>>> import numpy as np
>>> from numpy import linalg as LA
>>> np.set_printoptions(precision=3, suppress=True, linewidth=140)
>>> def tidy(a):
...     return np.round(a, 3) + 0
... 
>>> J = np.array([[-3, -1, -3, -1, -3, -1],
...     [-1, -2, -1, -2, -1, -2],
...     [1, 2, 1, 2, 1, 2],
...     [-3, -1, -3, -1, -3, -1],
...     [-1, -2, -1, -2, -1, -2],
...     [1, 2, 1, 2, 1, 2]])
>>> # rows and columns are dependent
>>> tidy(J @ LA.pinv(J) @ J)
array([[-3., -1., -3., -1., -3., -1.],
       [-1., -2., -1., -2., -1., -2.],
       [ 1.,  2.,  1.,  2.,  1.,  2.],
       [-3., -1., -3., -1., -3., -1.],
       [-1., -2., -1., -2., -1., -2.],
       [ 1.,  2.,  1.,  2.,  1.,  2.]])
>>> LA.lstsq(J[:-1].T, J[-1])[2]
np.int32(2)
>>> np.unique(J.round(6), axis=0).shape
(3, 6)
>>> tidy(np.trace(LA.pinv(J) @ J))
np.float64(2.0)
>>> tidy(LA.norm(J))
np.float64(10.954)
>>> J[6]
Traceback (most recent call last):
  File "<python-input-11>", line 1, in <module>
    J[6]
    ~^^^
IndexError: index 6 is out of bounds for axis 0 with size 6
>>> np.abs(J).max()
np.int64(3)
>>> out = np.array([[1, 2], [1, 2], [-3, -3], [1, 2], [3, -1], [2, -1]])
>>> np.einsum("ik,kj->ij", J, out)
array([[-7,  3],
       [-9, -4],
       [ 9,  4],
       [-7,  3],
       [-9, -4],
       [ 9,  4]])
>>> np.einsum("ij->j", J)
array([-6, -2, -6, -2, -6, -2])
>>> np.vstack([J, out.T]).shape
(8, 6)
>>> out @ J
Traceback (most recent call last):
  File "<python-input-17>", line 1, in <module>
    out @ J
    ~~~~^~~
ValueError: matmul: Input operand 1 has a mismatch in its core dimension 0, with gufunc signature (n?,k),(k,m?)->(n?,m?) (size 6 is different from 2)
>>> out = np.array([[0, 0, 0, 0], [2, 1, 2, 2], [1, 1, 2, 0], [1, 0, 1, 0]])
>>> A = out - out.T
>>> A
array([[ 0, -2, -1, -1],
       [ 2,  0,  1,  2],
       [ 1, -1,  0, -1],
       [ 1, -2,  1,  0]])
>>> # antisymmetric, zero diagonal
>>> out = np.array([[5, 6, -7], [2, 1, 4]])
>>> C = np.kron(out, A)
>>> C
array([[  0, -10,  -5,  -5,   0, -12,  -6,  -6,   0,  14,   7,   7],
       [ 10,   0,   5,  10,  12,   0,   6,  12, -14,   0,  -7, -14],
       [  5,  -5,   0,  -5,   6,  -6,   0,  -6,  -7,   7,   0,   7],
       [  5, -10,   5,   0,   6, -12,   6,   0,  -7,  14,  -7,   0],
       [  0,  -4,  -2,  -2,   0,  -2,  -1,  -1,   0,  -8,  -4,  -4],
       [  4,   0,   2,   4,   2,   0,   1,   2,   8,   0,   4,   8],
       [  2,  -2,   0,  -2,   1,  -1,   0,  -1,   4,  -4,   0,  -4],
       [  2,  -4,   2,   0,   1,  -2,   1,   0,   4,  -8,   4,   0]])
>>> x0 = np.array([-6, -7, 0, 3])
>>> tidy(LA.det(A))
np.float64(9.0)
>>> tidy(LA.svd(A, compute_uv=False))
array([3.346, 3.346, 0.897, 0.897])
>>> x0 @ A @ x0
np.int64(0)
>>> O = LA.solve(np.eye(4) - A, np.eye(4) + A)
>>> tidy(O @ O.T)
array([[1., 0., 0., 0.],
       [0., 1., 0., 0.],
       [0., 0., 1., 0.],
       [0., 0., 0., 1.]])
>>> tidy(LA.det(O))
np.float64(1.0)
>>> tidy(LA.det(A.T))
np.float64(9.0)
>>> tidy(LA.eigvals(A).sum().real)
np.float64(0.0)
>>> tidy(np.poly(A))
array([ 1.,  0., 12.,  0.,  9.])
>>> U, sigma, vt = LA.svd(A, full_matrices=False)
>>> np.allclose(U * sigma @ vt, A)
True
>>> tidy(np.sqrt((sigma ** 2).sum())), tidy(LA.norm(A))
(np.float64(4.899), np.float64(4.899))
>>> (sigma > 1e-8).sum()
np.int64(4)
>>> feats = np.loadtxt("x.csv", delimiter=",")
>>> feats
array([[ 2.031,  0.039, -1.878,  0.48 , -0.178],
       [ 2.996,  2.985, -1.227,  0.913,  0.27 ],
       [-1.112,  0.922,  0.121,  0.479,  1.506]])
>>> def softmax(z):
...     e = np.exp(z - z.max(axis=-1, keepdims=True))
...     return e / e.sum(axis=-1, keepdims=True)
... 
>>> tidy(softmax(feats[0]))
array([0.676, 0.092, 0.014, 0.143, 0.074])
>>> tidy(softmax(10 * feats[0]))
array([1., 0., 0., 0., 0.])
>>> scores = feats @ feats.T / np.sqrt(5)
>>> softmax(scores).round(6).argmax(axis=1)
array([1, 1, 2])
>>> tidy(softmax(scores + np.triu(np.full(scores.shape, -np.inf), 1)))
array([[1.   , 0.   , 0.   ],
       [0.006, 0.994, 0.   ],
       [0.036, 0.114, 0.85 ]])
>>> tidy(softmax(scores)[0] @ feats)
array([ 2.604,  1.826, -1.476,  0.742,  0.1  ])
>>> f = np.array([-3, -5, 4])
>>> tidy(np.convolve(feats[1], f))
array([ -8.988, -23.935,   0.74 ,  15.336, -10.283,   2.302,   1.08 ])
>>> tidy(np.correlate(feats[1], feats[0], "full"))
array([-0.533,  0.907, -3.975, -6.24 ,  8.896,  4.43 , -2.963,  1.865,  0.548])
>>> tidy(np.array([np.convolve(row, f, "same") for row in feats]))
array([[-10.272,  13.563,   8.106,  -9.378,   2.81 ],
       [-23.935,   0.74 ,  15.336, -10.283,   2.302],
       [  2.794,  -9.421,   1.646,  -6.429,  -5.614]])
>>> tidy(LA.norm(feats, "nuc"))
np.float64(8.75)
>>> tidy(LA.norm(feats, 2))
np.float64(5.0)
>>> tidy(LA.norm(feats[2], 1)), tidy(LA.norm(feats[2], np.inf))
(np.float64(4.14), np.float64(1.506))
>>> tidy(feats[2] @ feats[1])
np.float64(0.116)
>>> out = feats / LA.norm(feats, axis=1, keepdims=True)
>>> cov = out @ out.T
>>> tidy(cov[1])
array([0.702, 1.   , 0.012])
>>> (cov - 2 * np.eye(3)).round(6).argmax(axis=1)
array([1, 0, 1])
>>> tidy(np.degrees(np.arccos(np.clip(cov[1, 2], -1, 1))))
np.float64(89.311)
>>> np.argwhere(np.triu(np.abs(cov) > 0.95, 1))
array([], shape=(0, 2), dtype=int64)
>>> (np.abs(cov) > 0.9).astype(int)
array([[1, 0, 0],
       [0, 1, 0],
       [0, 0, 1]])
>>> tidy(cov)
array([[ 1.   ,  0.702, -0.412],
       [ 0.702,  1.   ,  0.012],
       [-0.412,  0.012,  1.   ]])
>>> f, g = feats[1], feats[2]
>>> tidy(f @ g)
np.float64(0.116)
>>> pr = (f @ g) / (f @ f) * f
>>> tidy(pr)
array([ 0.017,  0.017, -0.007,  0.005,  0.002])
>>> tidy(g - pr)
array([-1.129,  0.905,  0.128,  0.474,  1.504])
>>> arr = np.loadtxt("mat.csv", delimiter=",")
>>> arr
array([[1.   , 0.7  , 0.49 , 0.343, 0.24 , 0.168, 0.118, 0.082],
       [0.7  , 1.   , 0.7  , 0.49 , 0.343, 0.24 , 0.168, 0.118],
       [0.49 , 0.7  , 1.   , 0.7  , 0.49 , 0.343, 0.24 , 0.168],
       [0.343, 0.49 , 0.7  , 1.   , 0.7  , 0.49 , 0.343, 0.24 ],
       [0.24 , 0.343, 0.49 , 0.7  , 1.   , 0.7  , 0.49 , 0.343],
       [0.168, 0.24 , 0.343, 0.49 , 0.7  , 1.   , 0.7  , 0.49 ],
       [0.118, 0.168, 0.24 , 0.343, 0.49 , 0.7  , 1.   , 0.7  ],
       [0.082, 0.118, 0.168, 0.24 , 0.343, 0.49 , 0.7  , 1.   ]])
>>> x0 = np.ones(8)
>>> for _ in range(3):
...     x0 = arr @ x0
...     x0 /= LA.norm(x0)
...     print(round(x0 @ arr @ x0, 3))
... 
3.897
3.9
3.9
>>> tidy(LA.eigvalsh(arr)[-1])
np.float64(3.9)
>>> rng = np.random.default_rng(654)
>>> out = arr + rng.integers(-2, 3, (8, 1)) @ rng.integers(-2, 3, (1, 8))
>>> out
array([[ 3.   ,  1.7  ,  1.49 ,  0.343, -0.76 ,  1.168,  2.118,  0.082],
       [ 2.7  ,  2.   ,  1.7  ,  0.49 , -0.657,  1.24 ,  2.168,  0.118],
       [-3.51 , -1.3  , -1.   ,  0.7  ,  2.49 , -1.657, -3.76 ,  0.168],
       [-3.657, -1.51 , -1.3  ,  1.   ,  2.7  , -1.51 , -3.657,  0.24 ],
       [ 2.24 ,  1.343,  1.49 ,  0.7  ,  0.   ,  1.7  ,  2.49 ,  0.343],
       [-1.832, -0.76 , -0.657,  0.49 ,  1.7  ,  0.   , -1.3  ,  0.49 ],
       [ 0.118,  0.168,  0.24 ,  0.343,  0.49 ,  0.7  ,  1.   ,  0.7  ],
       [-1.918, -0.882, -0.832,  0.24 ,  1.343, -0.51 , -1.3  ,  1.   ]])
>>> LA.matrix_rank(out - arr, tol=1e-8)
np.int64(1)
>>> np.abs(out - arr).sum(axis=1)
array([ 8.,  8., 16., 16.,  8.,  8.,  0.,  8.])
>>> evals, V = LA.eigh(arr)
>>> x0 = np.array([1, 0, 0, 0, 0, 1, 2, 2])
>>> tidy(LA.eigvalsh(arr[1:, 1:]))
array([0.185, 0.214, 0.275, 0.405, 0.709, 1.534, 3.679])
>>> (np.sign(V[:, -1].round(6)) == np.sign(V[0, -1].round(6))).astype(int)
array([1, 1, 1, 1, 1, 1, 1, 1])
>>> tidy(x0 @ arr @ x0)
np.float64(21.496)
>>> Lm = LA.cholesky(arr)
>>> tidy(np.diag(Lm) ** 2)
array([1.  , 0.51, 0.51, 0.51, 0.51, 0.51, 0.51, 0.51])
>>> arr / np.sqrt(np.outer(np.diag(arr), np.diag(arr)))
array([[1.   , 0.7  , 0.49 , 0.343, 0.24 , 0.168, 0.118, 0.082],
       [0.7  , 1.   , 0.7  , 0.49 , 0.343, 0.24 , 0.168, 0.118],
       [0.49 , 0.7  , 1.   , 0.7  , 0.49 , 0.343, 0.24 , 0.168],
       [0.343, 0.49 , 0.7  , 1.   , 0.7  , 0.49 , 0.343, 0.24 ],
       [0.24 , 0.343, 0.49 , 0.7  , 1.   , 0.7  , 0.49 , 0.343],
       [0.168, 0.24 , 0.343, 0.49 , 0.7  , 1.   , 0.7  , 0.49 ],
       [0.118, 0.168, 0.24 , 0.343, 0.49 , 0.7  , 1.   , 0.7  ],
       [0.082, 0.118, 0.168, 0.24 , 0.343, 0.49 , 0.7  , 1.   ]])
>>> tidy(Lm @ Lm.T)
array([[1.   , 0.7  , 0.49 , 0.343, 0.24 , 0.168, 0.118, 0.082],
       [0.7  , 1.   , 0.7  , 0.49 , 0.343, 0.24 , 0.168, 0.118],
       [0.49 , 0.7  , 1.   , 0.7  , 0.49 , 0.343, 0.24 , 0.168],
       [0.343, 0.49 , 0.7  , 1.   , 0.7  , 0.49 , 0.343, 0.24 ],
       [0.24 , 0.343, 0.49 , 0.7  , 1.   , 0.7  , 0.49 , 0.343],
       [0.168, 0.24 , 0.343, 0.49 , 0.7  , 1.   , 0.7  , 0.49 ],
       [0.118, 0.168, 0.24 , 0.343, 0.49 , 0.7  , 1.   , 0.7  ],
       [0.082, 0.118, 0.168, 0.24 , 0.343, 0.49 , 0.7  , 1.   ]])
